>>> import numpy as np
>>> np.set_printoptions(precision=2, suppress=True, linewidth=140)
>>> X = np.loadtxt("test3.csv", delimiter=",")
>>> X
array([[ 4.14, -1.64, -1.22, -0.11, -2.08],
       [-1.64,  4.44, -0.43, -0.76, -1.85],
       [-1.22, -0.43, -3.08,  1.12, -1.32],
       [-0.11, -0.76,  1.12,  0.82, -0.24],
       [-2.08, -1.85, -1.32, -0.24,  3.67]])
>>> evals, evecs = np.linalg.eigh(X)
>>> (evals > 1e-8).sum(), (evals < -1e-8).sum()
(np.int64(3), np.int64(1))
>>> np.round(evecs.T @ X @ evecs, 2) + 0
array([[-4.,  0.,  0.,  0.,  0.],
       [ 0.,  0.,  0.,  0.,  0.],
       [ 0.,  0.,  2.,  0.,  0.],
       [ 0.,  0.,  0.,  6.,  0.],
       [ 0.,  0.,  0.,  0.,  6.]])
>>> np.linalg.eigvalsh(X + 3 * np.eye(5))
array([-1.,  3.,  5.,  9.,  9.])
>>> evecs @ np.diag(evals) @ evecs.T
array([[ 4.14, -1.64, -1.22, -0.11, -2.08],
       [-1.64,  4.44, -0.43, -0.76, -1.85],
       [-1.22, -0.43, -3.08,  1.12, -1.32],
       [-0.11, -0.76,  1.12,  0.82, -0.24],
       [-2.08, -1.85, -1.32, -0.24,  3.67]])
>>> round(float(evals.sum()), 2), np.trace(X)
(10.0, np.float64(10.0))
>>> Uu, sig, VT = np.linalg.svd(X, full_matrices=False)
>>> np.round(Uu.T @ X @ VT.T, 2) + 0
array([[6., 0., 0., 0., 0.],
       [0., 6., 0., 0., 0.],
       [0., 0., 4., 0., 0.],
       [0., 0., 0., 2., 0.],
       [0., 0., 0., 0., 0.]])
>>> Uu.shape, sig.shape, VT.shape
((5, 5), (5,), (5, 5))
>>> round(np.sqrt((sig ** 2).sum()), 2), round(np.linalg.norm(X), 2)
(np.float64(9.59), np.float64(9.59))
>>> (sig > 1e-8).sum()
np.int64(4)
>>> np.allclose(Uu * sig @ VT, X)
True
>>> np.round(Uu.T @ Uu, 2) + 0
array([[1., 0., 0., 0., 0.],
       [0., 1., 0., 0., 0.],
       [0., 0., 1., 0., 0.],
       [0., 0., 0., 1., 0.],
       [0., 0., 0., 0., 1.]])
>>> sig.round(2) + 0
array([6., 6., 4., 2., 0.])
>>> np.round(VT @ VT.T, 2) + 0
array([[1., 0., 0., 0., 0.],
       [0., 1., 0., 0., 0.],
       [0., 0., 1., 0., 0.],
       [0., 0., 0., 1., 0.],
       [0., 0., 0., 0., 1.]])
>>> Uu, sig, VT = np.linalg.svd(X)
>>> evecs = VT[:(sig > 1e-8).sum()]
>>> rng = np.random.default_rng(34)
>>> x = X[3] + -1 * X[4] + rng.integers(2) * np.eye(5)[3]
>>> x
array([ 1.97,  1.09,  2.44,  1.07, -3.91])
>>> np.allclose(evecs.T @ evecs @ x, x)
True
>>> evecs.T @ evecs
array([[ 0.87, -0.15,  0.04, -0.26, -0.15],
       [-0.15,  0.83,  0.05, -0.3 , -0.17],
       [ 0.04,  0.05,  0.99,  0.09,  0.05],
       [-0.26, -0.3 ,  0.09,  0.49, -0.3 ],
       [-0.15, -0.17,  0.05, -0.3 ,  0.83]])
